% python3 -q
>>> import numpy as np
>>> np.set_printoptions(precision=3, suppress=True, linewidth=140)
>>> W0 = np.load("m.npy")
>>> print(W0)
[[ -3.316   0.979  14.528]
 [  2.678  -2.037  55.844]
 [  0.979  -3.962   6.392]
 [  2.146   3.295  -8.402]
 [ -7.21   -1.896   8.089]
 [ -5.705   2.121 -18.265]
 [ -2.705   1.457  13.84 ]
 [  6.014   6.479 -12.112]
 [-14.12    4.84   -1.191]
 [  2.489   7.687   9.541]
 [ -6.3     0.97  -21.435]
 [ 12.894  -0.829 -20.397]
 [ -2.022  -2.032   7.906]
 [ -7.605   4.553 -28.92 ]
 [-12.306  -0.516   5.905]
 [ 10.282  -0.892 -29.493]
 [ -4.967  -1.632  -9.134]
 [ -8.018  -0.817  44.481]
 [  3.859  -1.014  -9.975]
 [-17.758   9.476 -16.821]
 [-11.073   1.295 -11.61 ]
 [  9.132  13.293 -20.287]
 [  7.544   3.872  10.131]]
>>> labels = W0[:, 2] > np.median(W0[:, 2])
>>> r0 = W0[labels].mean(axis=0) - W0[~labels].mean(axis=0)
>>> print(((W0 - W0.mean(axis=0)) @ r0 > 0).astype(int))
[1 1 1 0 1 0 1 0 1 1 0 0 1 0 1 0 0 1 0 0 0 0 1]
>>> print(labels.astype(int))
[1 1 1 0 1 0 1 0 1 1 0 0 1 0 1 0 0 1 0 0 0 0 1]
>>> B = np.c_[W0[:, :2] @ np.array([[0, 1], [1, 3]]), np.array([-5, -5, -4, 5, -1, -2, -5, -5, -2, -3, -3, 2, -4, 0, -2, 5, 1, -4, -5, 5, 3, 2, -1])]
>>> print(B)
[[  0.979  -0.379  -5.   ]
 [ -2.037  -3.433  -5.   ]
 [ -3.962 -10.907  -4.   ]
 [  3.295  12.031   5.   ]
 [ -1.896 -12.898  -1.   ]
 [  2.121   0.658  -2.   ]
 [  1.457   1.666  -5.   ]
 [  6.479  25.451  -5.   ]
 [  4.84    0.4    -2.   ]
 [  7.687  25.55   -3.   ]
 [  0.97   -3.39   -3.   ]
 [ -0.829  10.407   2.   ]
 [ -2.032  -8.118  -4.   ]
 [  4.553   6.054   0.   ]
 [ -0.516 -13.854  -2.   ]
 [ -0.892   7.606   5.   ]
 [ -1.632  -9.863   1.   ]
 [ -0.817 -10.469  -4.   ]
 [ -1.014   0.817  -5.   ]
 [  9.476  10.67    5.   ]
 [  1.295  -7.188   3.   ]
 [ 13.293  49.011   2.   ]
 [  3.872  19.16   -1.   ]]
>>> print(np.linalg.matrix_rank(B))
3
>>> print(np.round(np.linalg.norm(B - W0 @ np.linalg.lstsq(W0, B)[0], axis=0), 3) + 0)
[ 0.     0.    14.683]
>>> print(np.linalg.matrix_rank(np.c_[W0, B]))
4
